% ipython --no-banner

In [1]: import numpy as np

In [2]: np.set_printoptions(precision=3, suppress=True, linewidth=200, legacy="1.25")

In [3]: data = np.load("a.npy")

In [4]: print(data)
[[ 0.658 -0.747  0.092]
 [ 0.658  0.512 -0.552]
 [-0.366 -0.424 -0.829]]

In [5]: other = np.linalg.invert(data)
Traceback (most recent call last):
  Cell In[5], line 1
    other = np.linalg.invert(data)
AttributeError: module 'numpy.linalg' has no attribute 'invert'


In [6]: other = np.linalg.inv(data)

In [7]: print(np.allclose(other, data.T))
True

In [8]: print(np.round(data @ other, 3) + 0)
[[1. 0. 0.]
 [0. 1. 0.]
 [0. 0. 1.]]

In [9]: print(np.round(data @ data.T, 3) + 0)
[[1. 0. 0.]
 [0. 1. 0.]
 [0. 0. 1.]]

In [10]: print(np.round(data[:, 1] @ data[:, 0], 3))
-0.0

In [11]: print(np.linalg.pinv(data))
[[ 0.658  0.658 -0.366]
 [-0.747  0.512 -0.424]
 [ 0.092 -0.552 -0.829]]

In [12]: rng = np.random.default_rng(2024)

In [13]: labels = rng.permutation(3)

In [14]: other = data[:, labels] * rng.choice([-1, 1], 3)

In [15]: print(other)
[[ 0.747 -0.092 -0.658]
 [-0.512  0.552 -0.658]
 [ 0.424  0.829  0.366]]

In [16]: left, _, vt = np.linalg.svd(data.T @ other)

In [17]: print(np.round(np.linalg.lstsq(data, other)[0], 3) + 0)
[[ 0.  0. -1.]
 [-1.  0.  0.]
 [ 0. -1.  0.]]

In [18]: vec = np.array([2, -2, -3])

In [19]: print(round(np.linalg.det(data), 3))
-1.0

In [20]: print(np.sort(np.abs(np.degrees(np.angle(np.linalg.eigvals(data))))))
[ 47.885  47.885 180.   ]

In [21]: print(np.abs(np.linalg.eigvals(data)))
[1. 1. 1.]

In [22]: print(data.T @ (data @ vec))
[ 2. -2. -3.]

In [23]: print([p for p in range(1, 25) if np.allclose(np.linalg.matrix_power(data, p), np.eye(3))])
[]

In [24]: u = np.array([8, 1, 7])

In [25]: other = data + np.outer(u, np.eye(3)[1])

In [26]: print(other)
[[ 0.658  7.253  0.092]
 [ 0.658  1.512 -0.552]
 [-0.366  6.576 -0.829]]

In [27]: arr = np.array([[0, 2, -13, 3], [-2, 0, -11, 10], [13, 11, 0, 12], [-3, -10, -12, 0]])

In [28]: print(arr)
[[  0   2 -13   3]
 [ -2   0 -11  10]
 [ 13  11   0  12]
 [ -3 -10 -12   0]]

In [29]: # skew, so no eigenvalue has a real part

In [30]: labels = rng.permutation(4)

In [31]: print(labels)
[2 1 3 0]

In [32]: other = arr[labels][:, labels]

In [33]: print(np.diag(other))
[0 0 0 0]

In [34]: print(other)
[[  0  11  12  13]
 [-11   0  10  -2]
 [-12 -10   0  -3]
 [-13   2   3   0]]

In [35]: J = np.loadtxt("block10.csv", delimiter=",")

In [36]: print(J)
[[-3.744 -5.127  6.69   1.745]
 [ 3.671  0.623 -2.315 -0.336]
 [ 3.185  0.981 -1.243 -0.454]
 [ 1.374 -1.395 -0.432  0.042]
 [ 2.886  1.707  1.121  0.806]
 [-2.918 -2.05   1.846 -0.118]
 [-2.818 -0.69  -5.734 -1.29 ]
 [-0.443  0.314 -0.482  0.011]
 [-2.067  0.024  3.876  1.431]
 [ 4.391  2.536 -2.982  0.447]
 [-5.878 -3.688  5.949  1.39 ]]

In [37]: Xs = J - J.mean(axis=0)

In [38]: V = np.linalg.svd(Xs)[2][:3]

In [39]: other = Xs - Xs @ V.T @ V

In [40]: print(np.round(np.cov(Xs @ V.T, rowvar=False), 3) + 0)
[[25.701  0.     0.   ]
 [ 0.     5.987  0.   ]
 [ 0.     0.     1.123]]

In [41]: dist = np.linalg.norm(J[:, None] - J[None], axis=-1)

In [42]: print(dist[9].round(6).argsort(kind="stable")[:4])
[9 1 2 4]

In [43]: print(dist[:5, :5])
[[ 0.    13.171 12.373  9.682 11.07 ]
 [13.171  0.     1.236  3.611  3.86 ]
 [12.373  1.236  0.     3.135  2.792]
 [ 9.682  3.611  3.135  0.     3.861]
 [11.07   3.86   2.792  3.861  0.   ]]

In [44]: print(np.unravel_index(dist.round(6).argmax(), dist.shape))
(9, 10)

In [45]: print(np.flatnonzero(dist[9] < dist.mean() / 2))
[1 2 9]

In [46]: cent = J[[7, 9]].astype(float)

In [47]: for _ in range(5):
    ...:     labels = np.linalg.norm(J[:, None] - cent, axis=-1).argmin(axis=1)
    ...:     cent = np.array([J[labels == j].mean(axis=0) for j in range(2)])
    ...: 

In [48]: print(labels)
[0 1 1 1 1 0 1 1 0 1 0]

In [49]: print(cent)
[[-3.652 -2.71   4.59   1.112]
 [ 1.749  0.582 -1.724 -0.111]]

In [50]: print(np.abs(cent[1] - cent[0]).argmax())
2

In [51]: labels = J[:, 2] > np.median(J[:, 2])

In [52]: u = J[labels].mean(axis=0) - J[~labels].mean(axis=0)

In [53]: print(((J - J.mean(axis=0)) @ u > 0).astype(int))
[1 0 0 0 0 1 0 0 1 0 1]

In [54]: print(u)
[-3.904 -2.222  6.094  1.314]

In [55]: mat = np.load("m.npy")

In [56]: print(mat)
[[ -5.59   -3.165  -3.756   0.206]
 [  1.522   1.16    0.837   0.335]
 [ -4.286  -2.756  -2.423  -0.467]
 [ -3.366  -2.064  -2.154  -0.004]
 [ -2.85   -2.29   -1.065  -1.045]
 [ -1.368  -1.509  -0.683  -0.584]
 [  4.039   3.247   1.656   1.299]
 [-10.612  -5.506  -6.745   0.204]
 [ -1.254  -0.704  -0.519  -0.189]
 [ -2.639  -0.896  -2.266   0.818]
 [ -2.955  -1.484  -1.676  -0.076]
 [  4.993   2.77    3.006   0.158]
 [  1.458   0.911   1.005   0.056]
 [ -0.049  -0.704   0.172  -0.532]
 [  5.508   3.762   2.562   1.263]
 [ -2.184  -2.483  -0.311  -1.741]
 [  3.807   3.25    1.609   1.396]
 [  1.834   2.007   0.418   1.195]
 [ -2.288  -0.846  -1.778   0.544]
 [ -4.909  -3.114  -2.778  -0.513]
 [ -6.422  -4.298  -3.531  -0.984]
 [  6.531   3.278   4.316  -0.276]
 [ -4.834  -3.124  -2.683  -0.656]
 [ -0.464  -0.164  -0.159  -0.039]
 [  6.999   5.084   3.453   1.46 ]
 [  7.452   4.818   4.231   0.824]
 [ -5.057  -3.099  -2.968  -0.429]]

In [57]: dist = np.linalg.norm(mat[:, None] - mat[None], axis=-1)

In [58]: print(dist[:5, :5])
[[0.    9.508 2.024 2.961 4.133]
 [9.508 0.    7.768 6.584 6.045]
 [2.024 7.768 0.    1.27  2.111]
 [2.961 6.584 1.27  0.    1.608]
 [4.133 6.045 2.111 1.608 0.   ]]

In [59]: print(dist.shape)
(27, 27)

In [60]: print(np.unravel_index(dist.round(6).argmax(), dist.shape))
(7, 25)

In [61]: print(np.linalg.matrix_rank(dist ** 2))
6

In [62]: print(np.flatnonzero(dist[23] < dist.mean() / 2))
[ 1  4  5  8  9 10 12 13 15 17 18 23]

In [63]: C2 = np.cov(mat, rowvar=False)

In [64]: print(np.median(mat, axis=0))
[-1.368 -0.846 -0.519 -0.004]

In [65]: print(np.round(np.corrcoef(mat[:, 0], mat[:, 3])[0, 1], 3))
0.555

In [66]: Xs = mat - mat.mean(axis=0)

In [67]: V = np.linalg.svd(Xs)[2][:2]

In [68]: other = Xs - Xs @ V.T @ V

In [69]: print(round(np.linalg.norm(other) / np.linalg.norm(Xs), 3))
0.02

In [70]: print(np.diag(V.T @ V))
[0.59  0.482 0.436 0.492]

In [71]: vec = np.array([2, 3, 1, 2])

In [72]: y = mat @ vec

In [73]: print(np.round(np.linalg.pinv(mat) @ mat, 3) + 0)
[[1. 0. 0. 0.]
 [0. 1. 0. 0.]
 [0. 0. 1. 0.]
 [0. 0. 0. 1.]]

In [74]: print(np.linalg.solve(mat.T @ mat, mat.T @ y))
[2. 3. 1. 2.]

In [75]: print(np.linalg.lstsq(mat, y)[0])
[2. 3. 1. 2.]

In [76]: y = y + 0.1 * rng.normal(size=27)

In [77]: print(y)
[-24.158   8.038 -20.111 -15.035 -15.544  -9.039  22.137 -44.152  -5.628  -8.448 -12.185  21.699   6.628  -3.146  27.261 -15.688  21.855  12.349  -7.857 -22.948 -31.304  26.635 -23.057  -1.615
  35.58   35.264 -23.231]

In [78]: coef, *_ = np.linalg.lstsq(mat, y)

In [79]: print(np.round(mat.T @ (y - mat @ coef), 3) + 0)
[0. 0. 0. 0.]

In [80]: print([round(float(np.linalg.norm(np.linalg.solve(mat.T @ mat + lam * np.eye(4), mat.T @ y))), 2) for lam in (0, 1, 10, 100)])
[4.22, 4.12, 3.83, 3.23]

In [81]: print(coef.round())
[2. 3. 1. 2.]

In [82]: u = np.array([-3, -3, 5, 1, -4])

In [83]: K = u[np.abs(np.subtract.outer(np.arange(5), np.arange(5)))]

In [84]: print(K)
[[-3 -3  5  1 -4]
 [-3 -3 -3  5  1]
 [ 5 -3 -3 -3  5]
 [ 1  5 -3 -3 -3]
 [-4  1  5 -3 -3]]

In [85]: # symmetric, so the eigenvalues are real

In [86]: w, V = np.linalg.eig(K)

In [87]: print(np.sort(np.linalg.eigvals(K @ K)))
[  5.622   6.354  46.12   90.646 154.257]

In [88]: print(w)
[  6.791   2.521  -2.371 -12.42   -9.521]

In [89]: print(np.sort(np.linalg.eigvals(np.linalg.inv(K))))
[-0.422 -0.105 -0.081  0.147  0.397]

In [90]: print(np.round(np.prod(w), 3))
-4800.0

In [91]: print(np.all(np.linalg.eigvalsh(K) > 0))
False

In [92]: print([round(float(np.linalg.det(K[:i, :i])), 2) + 0 for i in range(1, 6)])
[-3.0, 0.0, 192.0, -512.0, -4800.0]

In [93]: w, V = np.linalg.eigh(K)

In [94]: vec = np.array([0, -1, -3, -3, -2])

In [95]: print(V * np.maximum(w, 0) @ V.T)
[[ 1.659 -1.375  1.156 -0.538 -0.543]
 [-1.375  1.8   -1.982  1.481 -0.538]
 [ 1.156 -1.982  2.395 -1.982  1.156]
 [-0.538  1.481 -1.982  1.8   -1.375]
 [-0.543 -0.538  1.156 -1.375  1.659]]

In [96]: print(round(float(vec @ K @ vec / (vec @ vec)), 3), np.round(w[0], 3), round(w[-1], 3))
-3.609 -12.42 6.791

In [97]: print(vec @ K @ vec)
-83

In [98]: print(np.abs(K).sum(axis=1).max(), np.round(np.abs(w).max(), 3))
19 12.42

In [99]: w, V = np.linalg.eigvalsh(K)
Traceback (most recent call last):
  Cell In[99], line 1
    w, V = np.linalg.eigvalsh(K)
ValueError: too many values to unpack (expected 2)


In [100]: w, V = np.linalg.eigh(K)

In [101]: print(V @ np.diag(w) @ V.T)
[[-3. -3.  5.  1. -4.]
 [-3. -3. -3.  5.  1.]
 [ 5. -3. -3. -3.  5.]
 [ 1.  5. -3. -3. -3.]
 [-4.  1.  5. -3. -3.]]

In [102]: print((w > 1e-8).sum(), (w < -1e-8).sum())
2 3

In [103]: print(np.linalg.eigvalsh(K + 5 * np.eye(5)))
[-7.42  -4.521  2.629  7.521 11.791]

In [104]: print(np.linalg.eigvalsh(K @ K))
[  5.622   6.354  46.12   90.646 154.257]

In [105]: print(w.sum(), np.trace(K))
-15.0 -15

In [106]: print(np.round(V.T @ K @ V, 3) + 0)
[[-12.42    0.      0.      0.      0.   ]
 [  0.     -9.521   0.      0.      0.   ]
 [  0.      0.     -2.371   0.      0.   ]
 [  0.      0.      0.      2.521   0.   ]
 [  0.      0.      0.      0.      6.791]]

In [107]: print(np.linalg.eigvals(K))
[  6.791   2.521  -2.371 -12.42   -9.521]

In [108]: print(round(np.linalg.det(K.T), 3))
-4800.0

In [109]: print(np.kron(np.eye(2, dtype=int), K))
[[-3 -3  5  1 -4  0  0  0  0  0]
 [-3 -3 -3  5  1  0  0  0  0  0]
 [ 5 -3 -3 -3  5  0  0  0  0  0]
 [ 1  5 -3 -3 -3  0  0  0  0  0]
 [-4  1  5 -3 -3  0  0  0  0  0]
 [ 0  0  0  0  0 -3 -3  5  1 -4]
 [ 0  0  0  0  0 -3 -3 -3  5  1]
 [ 0  0  0  0  0  5 -3 -3 -3  5]
 [ 0  0  0  0  0  1  5 -3 -3 -3]
 [ 0  0  0  0  0 -4  1  5 -3 -3]]

In [110]: print(round(float(np.linalg.det(K[::-1])), 3))
-4800.0

In [111]: print(np.einsum("ii->", K))
-15

In [112]: q, _ = np.linalg.qr(np.array([[-0.2, 0.2, -1.1, -1.0],
     ...:     [-1.4, 0.1, 1.1, 0.1],
     ...:     [0.0, -1.2, -0.4, 0.1],
     ...:     [-0.8, 0.5, 1.1, -3.2]]))

In [113]: X = -1 * q

In [114]: print(X)
[[ 0.123 -0.123  0.965 -0.194]
 [ 0.862  0.163  0.008  0.48 ]
 [-0.     0.945  0.055 -0.322]
 [ 0.492 -0.255 -0.255 -0.792]]

In [115]: # keeps lengths

In [116]: q, Rm = np.linalg.qr(X)

In [117]: print(q.shape, Rm.shape)
(4, 4) (4, 4)

In [118]: print(np.abs(np.diag(Rm)))
[1. 1. 1. 1.]

In [119]: print(q)
[[-0.123  0.123 -0.965  0.194]
 [-0.862 -0.163 -0.008 -0.48 ]
 [ 0.    -0.945 -0.055  0.322]
 [-0.492  0.255  0.255  0.792]]

In [120]: print(q @ Rm)
[[ 0.123 -0.123  0.965 -0.194]
 [ 0.862  0.163  0.008  0.48 ]
 [ 0.     0.945  0.055 -0.322]
 [ 0.492 -0.255 -0.255 -0.792]]

In [121]: print(np.allclose(Rm.T @ Rm, X.T @ X))
True
